$ python -q
>>> import numpy as np
>>> np.set_printoptions(precision=1, suppress=True, linewidth=140)
>>> tidy = lambda a: np.round(a, 1) + 0
>>> arr = np.array([[9, 0, 0, 0, 0, 0],
...     [1, 4, 0, 0, 0, 0],
...     [5, 7, 0, 0, 0, 0],
...     [0, 0, 9, 0, 0, 0],
...     [0, 0, 1, 4, 0, 0],
...     [0, 0, 5, 7, 0, 0],
...     [0, 0, 0, 0, 9, 0],
...     [0, 0, 0, 0, 1, 4],
...     [0, 0, 0, 0, 5, 7]])
>>> rng = np.random.default_rng(23774)
>>> A2 = arr + rng.integers(-2, 3, (9, 3)) @ rng.integers(-2, 3, (3, 6))
>>> print(A2)
[[ 7  5 -3 -1 -2  4]
 [ 2  9 -1  2  0  1]
 [ 7  3  0  2  4 -2]
 [ 3 -4 13  2  2 -5]
 [-1 -2  3  2 -2 -1]
 [-3 -1  6  3 -4  1]
 [-4 -6  2 -6  5  0]
 [ 0 -7  1 -1  3  2]
 [ 2 -5  3  1  7  3]]
>>> print(tidy(np.linalg.svd(A2 - arr, compute_uv=False)))
[17.  13.5  5.   0.   0.   0. ]
>>> print(np.abs(A2 - arr).sum(axis=1))
[17 10 14 20 10 14 22 13 17]
>>> O, vecs = np.linalg.qr(A2[:, :5])[0], np.linalg.qr(A2[:, 5:])[0]
>>> sigma = np.linalg.svd(O.T @ vecs, compute_uv=False)
>>> print(tidy(sigma))
[0.6]
>>> print((sigma > 0.9).sum())
0
>>> print(tidy(np.linalg.norm(O @ O.T - vecs @ vecs.T, 2)))
1.0
>>> O, r_ = np.linalg.qr(arr)
>>> print(tidy(np.trace(O @ O.T)))
6.0
>>> print(O.shape, r_.shape)
(9, 6) (6, 6)
>>> print(tidy(O))
[[-0.9  0.5  0.   0.   0.   0. ]
 [-0.1 -0.5  0.   0.   0.   0. ]
 [-0.5 -0.7  0.   0.   0.   0. ]
 [ 0.   0.  -0.9 -0.5  0.   0. ]
 [ 0.   0.  -0.1  0.5  0.   0. ]
 [ 0.   0.  -0.5  0.7  0.   0. ]
 [ 0.   0.   0.   0.  -0.9  0.5]
 [ 0.   0.   0.   0.  -0.1 -0.5]
 [ 0.   0.   0.   0.  -0.5 -0.7]]
>>> M = np.load("mat.npy")
>>> print(M)
[[ 6.  3.  3.  7.  0.  3.  1.  0.  1.  3.]
 [ 4.  8.  1.  1.  3.  5.  1.  2.  0.  2.]
 [ 4.  5.  5.  6.  2.  2.  2.  2.  1.  3.]
 [ 6.  1.  6.  2.  6.  0.  0.  2.  3.  3.]
 [ 1.  1.  1.  0.  8.  7.  3.  0.  0.  3.]
 [ 7.  2.  7.  0.  9.  6.  1.  2.  3.  1.]
 [ 0.  0.  0.  0.  0.  0. -3.  1.  1. -2.]
 [ 0.  0.  0.  0.  0.  0.  2. -3.  0. -1.]
 [ 0.  0.  0.  0.  0.  0. -2.  0.  2.  0.]
 [ 0.  0.  0.  0.  0.  0.  0.  3. -1.  1.]]
>>> W1 = np.array([[2, 3, -2, 0, 0],
...     [3, 3, 0, -2, 0],
...     [3, 2, 0, 0, 0],
...     [-3, 1, 2, -2, 3],
...     [-1, 2, 0, 0, 2],
...     [3, 1, 0, 0, 0],
...     [-3, 1, 0, 0, -1],
...     [-3, 2, -3, 0, -2],
...     [-1, -1, 1, -2, -1],
...     [-2, 1, 3, -2, 2]])
>>> coef = np.array([3, 0, 1, -2, 1])
>>> act = np.maximum(M @ W1 + coef, 0)
>>> print(act)
[[11. 46. 13.  0. 26.]
 [34. 57.  0.  0.  9.]
 [ 8. 57.  9.  0. 22.]
 [ 9. 51.  0.  0. 18.]
 [ 9. 37.  8.  0. 20.]
 [39. 68.  0.  0. 13.]
 [12.  0.  0.  0.  0.]
 [ 8.  0.  7.  0.  3.]
 [ 7.  0.  3.  0.  1.]
 [ 0.  8.  0.  0.  0.]]
>>> print((act > 0).mean(axis=0))
[0.9 0.7 0.5 0.  0.8]
>>> W2 = np.array([[-1, 1], [2, 3], [5, 1], [-4, -1], [3, 1]])
>>> print(W1 @ W2)
[[ -6   9]
 [ 11  14]
 [  1   9]
 [ 32   7]
 [ 11   7]
 [ -1   6]
 [  2  -1]
 [-14  -2]
 [  9  -2]
 [ 33   8]]
>>> vec = np.array([2, -3, 2, 2, 2, -3, -2, 3, -1, 1])
>>> target = M @ vec
>>> print(target)
[ 14. -15.  17.  43.  -7.  24.   6. -14.   2.  11.]
>>> print(tidy(np.linalg.solve(M.T, M[0])))
[1. 0. 0. 0. 0. 0. 0. 0. 0. 0.]
>>> print(tidy(np.linalg.solve(M, -2 * target)))
[-4.  6. -4. -4. -4.  6.  4. -6.  2. -2.]
>>> lab = rng.permutation(10)
>>> print(lab)
[0 1 6 4 9 5 3 2 7 8]
>>> A2 = M[lab][:, lab]
>>> print(np.trace(A2))
32.0
>>> print(np.diag(A2))
[ 6.  8. -3.  8.  1.  6.  2.  5. -3.  2.]
>>> u, v = M[1], M[4]
>>> print(u @ u)
125.0
>>> pr = (u @ v) / (u @ u) * u
>>> print(tidy(v - pr))
[-1.6 -4.2  0.4 -0.6  6.1  3.8  2.4 -1.3  0.   1.7]
>>> print(tidy((v - pr) @ u))
0.0
>>> print(np.outer(u, v))
[[ 4.  4.  4.  0. 32. 28. 12.  0.  0. 12.]
 [ 8.  8.  8.  0. 64. 56. 24.  0.  0. 24.]
 [ 1.  1.  1.  0.  8.  7.  3.  0.  0.  3.]
 [ 1.  1.  1.  0.  8.  7.  3.  0.  0.  3.]
 [ 3.  3.  3.  0. 24. 21.  9.  0.  0.  9.]
 [ 5.  5.  5.  0. 40. 35. 15.  0.  0. 15.]
 [ 1.  1.  1.  0.  8.  7.  3.  0.  0.  3.]
 [ 2.  2.  2.  0. 16. 14.  6.  0.  0.  6.]
 [ 0.  0.  0.  0.  0.  0.  0.  0.  0.  0.]
 [ 2.  2.  2.  0. 16. 14.  6.  0.  0.  6.]]
>>> E = np.load("x.npy")
>>> print(E)
[[ -0.1   7.7   4.2]
 [ -8.   -2.1 -12.1]
 [  1.2   5.8   4.9]
 [ -6.3  -4.4 -11.7]
 [  0.    6.2   4. ]
 [  4.5   0.4   3.9]
 [ -8.1  -3.8  -9.8]
 [ -8.2  -4.4  -9.4]
 [ -7.6  -3.4  -8.8]
 [ -6.7  -4.8 -11.1]
 [  6.4   2.4   6.5]
 [  4.7   1.6   5.3]
 [  4.7   2.    5.1]
 [  6.7   2.9   2.5]
 [  5.1   1.9   6.3]
 [ -0.4   4.2   3.1]
 [ -5.1  -4.8 -10.2]
 [  0.3   7.    2.6]
 [  0.    6.7   6.3]
 [  1.2   6.3   4.2]
 [  4.8  -0.5   4.8]
 [ -6.7  -4.8 -10.1]
 [  1.    4.6   3.5]
 [ -7.2  -5.1 -11.3]
 [  4.9   0.5   6. ]
 [  1.3   6.5   5.6]
 [  0.3   4.9   5.4]
 [  1.3   6.6   4.3]
 [ -7.1  -4.8 -11.1]
 [ -0.9   7.9   3.2]
 [  3.7   2.2   4.8]
 [  5.    0.4   6.3]
 [  5.1   0.3   4.5]
 [ -4.1  -6.4  -9.1]
 [  1.4   6.    4.3]
 [ -6.2  -3.9 -11.4]
 [ -6.9  -4.   -9.5]
 [ -2.1   5.4   4.6]
 [  0.5   6.8   4.6]
 [ -4.9  -4.3  -8.8]
 [  4.4   0.2   6. ]
 [  6.2   3.6   7.2]
 [ -1.3   7.5   4.3]]
>>> lab = E[:, 1] > np.median(E[:, 1])
>>> u = E[lab].mean(axis=0) - E[~lab].mean(axis=0)
>>> print(np.argsort(-np.abs(u).round(6), kind="stable"))
[2 1 0]
>>> print(lab.astype(int))
[1 0 1 0 1 0 0 0 0 0 1 0 1 1 0 1 0 1 1 1 0 0 1 0 0 1 1 1 0 1 1 0 0 0 1 0 0 1 1 0 0 1 1]
>>> print(tidy((((E - E.mean(axis=0)) @ u > 0) == lab).mean()))
0.8
>>> A2 = np.c_[E[:, :1] @ np.array([[-7]]), np.array([3, 2, 0, 3, 1, 1, 0, 3, 2, 0, 3, 2, 3, 0, 2, 1, 2, 2, 2, 2, 2, 3, 0, 0, 3, 0, 3, 3, 1, 1, 0, 1, 1, 0, 0, 3, 1, 3, 3, 1, 1, 2, 1])]
>>> print(tidy(A2))
[[  0.7   3. ]
 [ 56.    2. ]
 [ -8.4   0. ]
 [ 44.1   3. ]
 [  0.    1. ]
 [-31.5   1. ]
 [ 56.7   0. ]
 [ 57.4   3. ]
 [ 53.2   2. ]
 [ 46.9   0. ]
 [-44.8   3. ]
 [-32.9   2. ]
 [-32.9   3. ]
 [-46.9   0. ]
 [-35.7   2. ]
 [  2.8   1. ]
 [ 35.7   2. ]
 [ -2.1   2. ]
 [  0.    2. ]
 [ -8.4   2. ]
 [-33.6   2. ]
 [ 46.9   3. ]
 [ -7.    0. ]
 [ 50.4   0. ]
 [-34.3   3. ]
 [ -9.1   0. ]
 [ -2.1   3. ]
 [ -9.1   3. ]
 [ 49.7   1. ]
 [  6.3   1. ]
 [-25.9   0. ]
 [-35.    1. ]
 [-35.7   1. ]
 [ 28.7   0. ]
 [ -9.8   0. ]
 [ 43.4   3. ]
 [ 48.3   1. ]
 [ 14.7   3. ]
 [ -3.5   3. ]
 [ 34.3   1. ]
 [-30.8   1. ]
 [-43.4   2. ]
 [  9.1   1. ]]
>>> print(np.linalg.matrix_rank(np.c_[E, A2]))
4
>>> print(np.linalg.matrix_rank(A2))
2
>>> print(tidy(np.linalg.norm(np.linalg.qr(E)[0].T @ A2, axis=0) ** 2 / ((A2 ** 2).sum(axis=0) + 1e-12)))
[1.  0.2]
>>> print(tidy(np.abs(np.linalg.svd(A2)[2][-1])))
[0. 1.]
>>> print(np.argsort(-np.linalg.norm(A2, axis=0).round(6), kind="stable")[:3])
[0 1]
>>> D = np.linalg.norm(E[:, None] - E[None], axis=-1)
>>> print(D[2].round(6).argsort(kind="stable")[:4])
[ 2 34 19 25]
>>> print(D.mean(axis=1).argmax())
1
>>> print(D.shape)
(43, 43)
>>> print(np.flatnonzero(D[2] < D.mean() / 2))
[ 0  2  4 11 12 15 17 18 19 22 25 26 27 29 30 34 37 38 42]
>>> print((D + 1e9 * np.eye(43)).round(6).argmin(axis=1))
[38 35 34 35 38 32  7  6 36 28 41 12 11 12 11 22 39 29 25 27 32  9 15 28 31  2  2 19 23 42 12 24  5 16 19  3 21 42 27 16 24 10  0]
>>> m1 = np.array([[-1, -1, -1, -1, -1, -1, -1, -1],
...     [-1, -2, -2, -2, -2, -2, -2, -2],
...     [-1, -2, -3, -3, -3, -3, -3, -3],
...     [-1, -2, -3, -4, -4, -4, -4, -4],
...     [-1, -2, -3, -4, -5, -5, -5, -5],
...     [-1, -2, -3, -4, -5, -6, -6, -6],
...     [-1, -2, -3, -4, -5, -6, -7, -7],
...     [-1, -2, -3, -4, -5, -6, -7, -8]])
>>> ev, vecs = np.linalg.eigh(m1)
>>> print(tidy(vecs.T @ m1 @ vecs))
[[-29.4   0.    0.    0.    0.    0.    0.    0. ]
 [  0.   -3.3   0.    0.    0.    0.    0.    0. ]
 [  0.    0.   -1.3   0.    0.    0.    0.    0. ]
 [  0.    0.    0.   -0.7   0.    0.    0.    0. ]
 [  0.    0.    0.    0.   -0.5   0.    0.    0. ]
 [  0.    0.    0.    0.    0.   -0.3   0.    0. ]
 [  0.    0.    0.    0.    0.    0.   -0.3   0. ]
 [  0.    0.    0.    0.    0.    0.    0.   -0.3]]
>>> print(tidy(ev))
[-29.4  -3.3  -1.3  -0.7  -0.5  -0.3  -0.3  -0.3]
>>> print(tidy(np.linalg.svd(m1, compute_uv=False)))
[29.4  3.3  1.3  0.7  0.5  0.3  0.3  0.3]
>>> print(np.unique(ev.round(6) + 0, return_counts=True)[1])
[1 1 1 1 1 1 1 1]
>>> print(ev.sum(), np.trace(m1))
-36.0 -36
>>> print(tidy(vecs.T @ vecs))
[[1. 0. 0. 0. 0. 0. 0. 0.]
 [0. 1. 0. 0. 0. 0. 0. 0.]
 [0. 0. 1. 0. 0. 0. 0. 0.]
 [0. 0. 0. 1. 0. 0. 0. 0.]
 [0. 0. 0. 0. 1. 0. 0. 0.]
 [0. 0. 0. 0. 0. 1. 0. 0.]
 [0. 0. 0. 0. 0. 0. 1. 0.]
 [0. 0. 0. 0. 0. 0. 0. 1.]]
>>> A2 = np.array([[1, -1, 1, -1],
...     [-2, -1, 1, 2],
...     [-1, 2, 2, -1],
...     [2, -2, 0, -2],
...     [1, -1, 0, -2],
...     [-1, 1, 2, 1],
...     [0, 1, 0, -2],
...     [-2, 1, -2, 1],
...     [-1, -2, 1, 0]])
>>> W2 = np.array([[5, 4, 3, 0, 1, 3, 3, 4, 3, 3, 3],
...     [2, 4, 4, 5, 1, 1, 1, 0, 2, 3, 1],
...     [0, 4, 5, 2, 5, 3, 4, 0, 0, 2, 5],
...     [3, 5, 4, 3, 2, 0, 1, 3, 0, 1, 3]])
>>> mat = A2 @ W2
>>> print(mat)
[[  0  -1   0  -6   3   5   5   1   1   1   4]
 [ -6   2   3   3   6  -4  -1  -2  -8  -5   4]
 [ -4   7  11  11   9   5   6  -7   1   6   6]
 [  0 -10 -10 -16  -4   4   2   2   2  -2  -2]
 [ -3 -10  -9 -11  -4   2   0  -2   1  -2  -4]
 [  0  13  15  12  12   4   7  -1  -1   5  11]
 [ -4  -6  -4  -1  -3   1  -1  -6   2   1  -5]
 [ -5  -7  -8   4  -9 -11 -12  -5  -4  -6 -12]
 [ -9  -8  -6  -8   2  -2  -1  -4  -7  -7   0]]
>>> rk = np.linalg.matrix_rank(mat)
>>> print(rk)
4
>>> N = np.linalg.svd(mat)[2][rk:].T
>>> print(N.shape)
(11, 7)
>>> Uu, sigma, vt = np.linalg.svd(mat)
>>> print(tidy(sigma))
[50.4 27.4 20.4 13.8  0.   0.   0.   0.   0. ]
>>> print(np.argmax(sigma[:-1] / (sigma[1:] + 1e-6)) + 1)
4
>>> A2 = Uu[:, :4] @ np.diag(sigma[:4]) @ vt[:4]
>>> print(tidy(np.linalg.norm(mat - A2) / np.linalg.norm(mat)))
0.0
>>> print(tidy(np.abs(mat - A2).max()))
0.0
>>> print(tidy(np.linalg.norm(mat - A2, 2)), tidy(sigma[4]))
0.0 0.0
>>> Uu, sigma, vt = np.linalg.svd(mat)
>>> vecs = vt[:(sigma > 1e-8).sum()]
>>> vec = mat[2] + 4 * mat[0] + rng.integers(2) * np.eye(11)[4]
>>> print(vec)
[ -4.   3.  11. -13.  22.  25.  26.  -3.   5.  10.  22.]
>>> print(tidy(np.diag(vecs.T @ vecs)))
[0.4 0.3 0.3 0.6 0.3 0.3 0.3 0.5 0.4 0.3 0.3]
>>> print(np.linalg.matrix_rank(np.vstack([mat, vec])))
5
>>> t3 = np.stack([mat, -1 * mat, mat[::-1]])
>>> print(np.linalg.matrix_rank(t3.reshape(3, -1)))
2
>>> print(np.linalg.matrix_rank(t3))
[4 4 4]
>>> print(t3.sum(axis=0))
[[ -9  -8  -6  -8   2  -2  -1  -4  -7  -7   0]
 [ -5  -7  -8   4  -9 -11 -12  -5  -4  -6 -12]
 [ -4  -6  -4  -1  -3   1  -1  -6   2   1  -5]
 [  0  13  15  12  12   4   7  -1  -1   5  11]
 [ -3 -10  -9 -11  -4   2   0  -2   1  -2  -4]
 [  0 -10 -10 -16  -4   4   2   2   2  -2  -2]
 [ -4   7  11  11   9   5   6  -7   1   6   6]
 [ -6   2   3   3   6  -4  -1  -2  -8  -5   4]
 [  0  -1   0  -6   3   5   5   1   1   1   4]]
>>> print(np.einsum("bij,cij->bc", t3, t3))
[[ 3900 -3900  -756]
 [-3900  3900   756]
 [ -756   756  3900]]
>>> W1 = np.array([[-3, -1],
...     [-2, 0],
...     [1, -2],
...     [-3, -3],
...     [2, 1],
...     [1, 1],
...     [0, 2],
...     [-1, 0],
...     [-2, -1],
...     [-2, 1],
...     [2, 1]])
>>> coef = np.array([4, 2])
>>> act = np.maximum(mat @ W1 + coef, 0)
>>> print((act > 0).astype(int))
[[1 1]
 [1 0]
 [1 0]
 [1 1]
 [1 1]
 [0 0]
 [1 1]
 [0 0]
 [1 1]]
>>> print(tidy((act > 0).mean(axis=0)))
[0.8 0.6]
>>> W2 = np.array([[1, -1, -2], [2, -2, -2]])
>>> print(W1 @ W2)
[[-5  5  8]
 [-2  2  4]
 [-3  3  2]
 [-9  9 12]
 [ 4 -4 -6]
 [ 3 -3 -4]
 [ 4 -4 -4]
 [-1  1  2]
 [-4  4  6]
 [ 0  0  2]
 [ 4 -4 -6]]
>>> print((act @ W2).round(6).argmax(axis=1))
[0 0 0 0 0 0 0 0 0]
>>> print(act @ W2)
[[ 122 -122 -160]
 [  56  -56 -112]
 [   8   -8  -16]
 [ 188 -188 -240]
 [ 141 -141 -188]
 [   0    0    0]
 [  26  -26  -38]
 [   0    0    0]
 [ 189 -189 -288]]
>>> K = np.load("m.npy")
>>> print(K)
[[ 0.5 -1.2 -1.  -1.7 -0.3]
 [-0.7 -0.8  0.1  0.5  0.4]
 [ 0.9  1.5  0.7  0.6  0.6]
 [ 0.7  2.1  0.6  0.4  0.7]
 [ 0.3 -1.1  0.8 -0.2  2.1]]
>>> u = np.array([-1, 1, 0])
>>> print(tidy(np.correlate(K[4], K[1], "full")))
[ 0.1 -0.3 -0.2  0.   1.5  1.2 -0.2 -1.5 -1.5]
>>> print(tidy(np.cross(K[4, :3], K[1, :3])))
[ 0.5 -0.6 -1. ]
>>> print(tidy(np.array([np.convolve(row, u, "same") for row in K])))
[[ 1.7 -0.2  0.7 -1.4 -0.3]
 [ 0.1 -0.9 -0.4  0.1  0.4]
 [-0.6  0.8  0.1  0.   0.6]
 [-1.4  1.5  0.2 -0.3  0.7]
 [ 1.4 -1.9  1.  -2.3  2.1]]
>>> u = np.array([0, -1, 2, 1, -3, 0, -2, 0, 2, -1, -2, 0])
>>> v = np.array([-5, -2, 0, -2, 3, 0, 3])
>>> X = u[:, None] + v[None, :]
>>> print(X)
[[-5 -2  0 -2  3  0  3]
 [-6 -3 -1 -3  2 -1  2]
 [-3  0  2  0  5  2  5]
 [-4 -1  1 -1  4  1  4]
 [-8 -5 -3 -5  0 -3  0]
 [-5 -2  0 -2  3  0  3]
 [-7 -4 -2 -4  1 -2  1]
 [-5 -2  0 -2  3  0  3]
 [-3  0  2  0  5  2  5]
 [-6 -3 -1 -3  2 -1  2]
 [-7 -4 -2 -4  1 -2  1]
 [-5 -2  0 -2  3  0  3]]
>>> A2 = np.array([[1, -2], [3, -3], [-2, -2], [0, -3], [-3, -2], [-2, -3], [3, 1]])
>>> print(np.vstack([X, A2.T]).shape)
(14, 7)
>>> print(A2.T @ X.T)
[[-11 -11 -11 -11 -11 -11 -11 -11 -11 -11 -11 -11]
 [ 19  33  -9   5  61  19  47  19  -9  33  47  19]]
>>> print(np.einsum("ij,ij->i", X, X))
[ 51  64  67  52 132  51  91  51  67  64  91  51]
>>> print(np.linalg.matrix_rank(X @ A2))
2
>>> print(np.einsum("ik,kj->ij", X, A2))
[[-11  19]
 [-11  33]
 [-11  -9]
 [-11   5]
 [-11  61]
 [-11  19]
 [-11  47]
 [-11  19]
 [-11  -9]
 [-11  33]
 [-11  47]
 [-11  19]]
